In [1]: import numpy as np

In [2]: np.set_printoptions(precision=1, suppress=True, linewidth=100)

In [3]: u = np.array([-1, 2, -2, 3, 1, 3, -1, -2, 0, 0])

In [4]: M = u[np.abs(np.subtract.outer(np.arange(10), np.arange(10)))]

In [5]: print(M)
[[-1  2 -2  3  1  3 -1 -2  0  0]
 [ 2 -1  2 -2  3  1  3 -1 -2  0]
 [-2  2 -1  2 -2  3  1  3 -1 -2]
 [ 3 -2  2 -1  2 -2  3  1  3 -1]
 [ 1  3 -2  2 -1  2 -2  3  1  3]
 [ 3  1  3 -2  2 -1  2 -2  3  1]
 [-1  3  1  3 -2  2 -1  2 -2  3]
 [-2 -1  3  1  3 -2  2 -1  2 -2]
 [ 0 -2 -1  3  1  3 -2  2 -1  2]
 [ 0  0 -2 -1  3  1  3 -2  2 -1]]

In [6]: w, V = np.linalg.eigh(M)

In [7]: x0 = np.array([0, 1, 2, 1, 2, 1, 0, 1, 2, 1])

In [8]: print(x0 @ M @ x0)
69

In [9]: print(np.linalg.eigvalsh(M[1:, 1:]))
[-13.5  -5.8  -5.3  -2.8   1.1   1.3   5.    5.    6. ]

In [10]: rng = np.random.default_rng(7195)

In [11]: J = np.eye(10, dtype=int)[rng.permutation(10)] * np.array([2, 1, 1, 3, 0, 2, 2, 3, 1, 2])

In [12]: print(J)
[[2 0 0 0 0 0 0 0 0 0]
 [0 0 0 3 0 0 0 0 0 0]
 [0 0 0 0 0 0 0 0 0 2]
 [0 0 0 0 0 0 0 3 0 0]
 [0 0 0 0 0 0 0 0 1 0]
 [0 0 0 0 0 0 2 0 0 0]
 [0 0 1 0 0 0 0 0 0 0]
 [0 1 0 0 0 0 0 0 0 0]
 [0 0 0 0 0 2 0 0 0 0]
 [0 0 0 0 0 0 0 0 0 0]]

In [13]: rk = np.linalg.matrix_rank(J)

In [14]: print(rk)
9

In [15]: N = np.linalg.svd(J)[2][rk:].T

In [16]: print([int(np.linalg.matrix_rank(J[:i])) for i in range(1, len(J) + 1)])
[1, 2, 3, 4, 5, 6, 7, 8, 9, 9]

In [17]: print(N @ N.T)
[[0. 0. 0. 0. 0. 0. 0. 0. 0. 0.]
 [0. 0. 0. 0. 0. 0. 0. 0. 0. 0.]
 [0. 0. 0. 0. 0. 0. 0. 0. 0. 0.]
 [0. 0. 0. 0. 0. 0. 0. 0. 0. 0.]
 [0. 0. 0. 0. 1. 0. 0. 0. 0. 0.]
 [0. 0. 0. 0. 0. 0. 0. 0. 0. 0.]
 [0. 0. 0. 0. 0. 0. 0. 0. 0. 0.]
 [0. 0. 0. 0. 0. 0. 0. 0. 0. 0.]
 [0. 0. 0. 0. 0. 0. 0. 0. 0. 0.]
 [0. 0. 0. 0. 0. 0. 0. 0. 0. 0.]]

In [18]: print(np.allclose(J @ N, 0))
True

In [19]: print([int(np.linalg.matrix_rank(np.delete(J, i, axis=0))) for i in range(10)])
[8, 8, 8, 8, 8, 8, 8, 8, 8, 9]

In [20]: print([int(np.linalg.matrix_rank(J[:, :j + 1])) for j in range(10)])
[1, 2, 3, 4, 4, 5, 6, 7, 8, 9]

In [21]: print(np.linalg.norm(J, axis=1).argmax())
1

In [22]: print(round(float(np.linalg.norm(J, 1)), 1), np.round(np.linalg.norm(J, np.inf), 1))
3.0 3.0

In [23]: print(J - J[0])
[[ 0  0  0  0  0  0  0  0  0  0]
 [-2  0  0  3  0  0  0  0  0  0]
 [-2  0  0  0  0  0  0  0  0  2]
 [-2  0  0  0  0  0  0  3  0  0]
 [-2  0  0  0  0  0  0  0  1  0]
 [-2  0  0  0  0  0  2  0  0  0]
 [-2  0  1  0  0  0  0  0  0  0]
 [-2  1  0  0  0  0  0  0  0  0]
 [-2  0  0  0  0  2  0  0  0  0]
 [-2  0  0  0  0  0  0  0  0  0]]

In [24]: print(np.linalg.matrix_rank(J))
9

In [25]: print(np.unravel_index(np.abs(J).argmax(), J.shape))
(np.int64(1), np.int64(3))

In [26]: print(np.linalg.svd(J, compute_uv=False))
[3. 3. 2. 2. 2. 2. 1. 1. 1. 0.]

In [27]: np.zeros(10, 10)
TypeError: Cannot interpret '10' as a data type


In [28]: print(J.sum(axis=1))
[2 3 2 3 1 2 1 1 2 0]

In [29]: print(round(float(np.linalg.norm(J)), 1))
6.1

In [30]: print(J.shape)
(10, 10)

In [31]: A2 = np.array([[2, -1, -1]])

In [32]: data = A2.T @ A2

In [33]: print(data)
[[ 4 -2 -2]
 [-2  1  1]
 [-2  1  1]]

In [34]: print(np.abs(np.diag(np.linalg.qr(data)[1])) > 1e-9)
[ True False False]

In [35]: print(round(float(np.trace(np.linalg.pinv(data) @ data)), 1))
1.0

In [36]: print(np.allclose(data[:-1].T @ np.linalg.lstsq(data[:-1].T, data[-1])[0], data[-1]))
True

In [37]: print(np.linalg.lstsq(data[:-1].T, data[-1])[2])
1

In [38]: print(data @ np.linalg.pinv(data) @ data)
[[ 4. -2. -2.]
 [-2.  1.  1.]
 [-2.  1.  1.]]

In [39]: Uu, sv, VT = np.linalg.svd(data)

In [40]: V = VT[:(sv > 1e-8).sum()]

In [41]: x0 = data[1] + 5 * data[0] + rng.integers(2) * np.eye(3)[1]

In [42]: print(x0)
[18. -9. -9.]

In [43]: print(round(np.linalg.norm(x0 - V.T @ V @ x0), 1))
0.0

In [44]: print(np.linalg.matrix_rank(np.vstack([data, x0])))
1

In [45]: w, V = np.linalg.eigh(data)

In [46]: x0 = np.array([4, 2, 1])

In [47]: print(x0 @ data @ x0)
25

In [48]: print(round(float(x0 @ data @ x0 / (x0 @ x0)), 1), np.round(w[0], 1), w[-1])
1.2 -0.0 6.0

In [49]: print((np.sign(V[:, -1].round(6)) == np.sign(V[0, -1].round(6))).astype(int))
[1 0 0]

In [50]: print(np.linalg.eigvalsh(data[1:, 1:]))
[0. 2.]

In [51]: print(np.einsum("ij,ji->", data, data))
36

In [52]: print(np.round(np.linalg.det(data[::-1]), 1))
0.0

In [53]: print(round(np.linalg.det(data.T), 1))
0.0
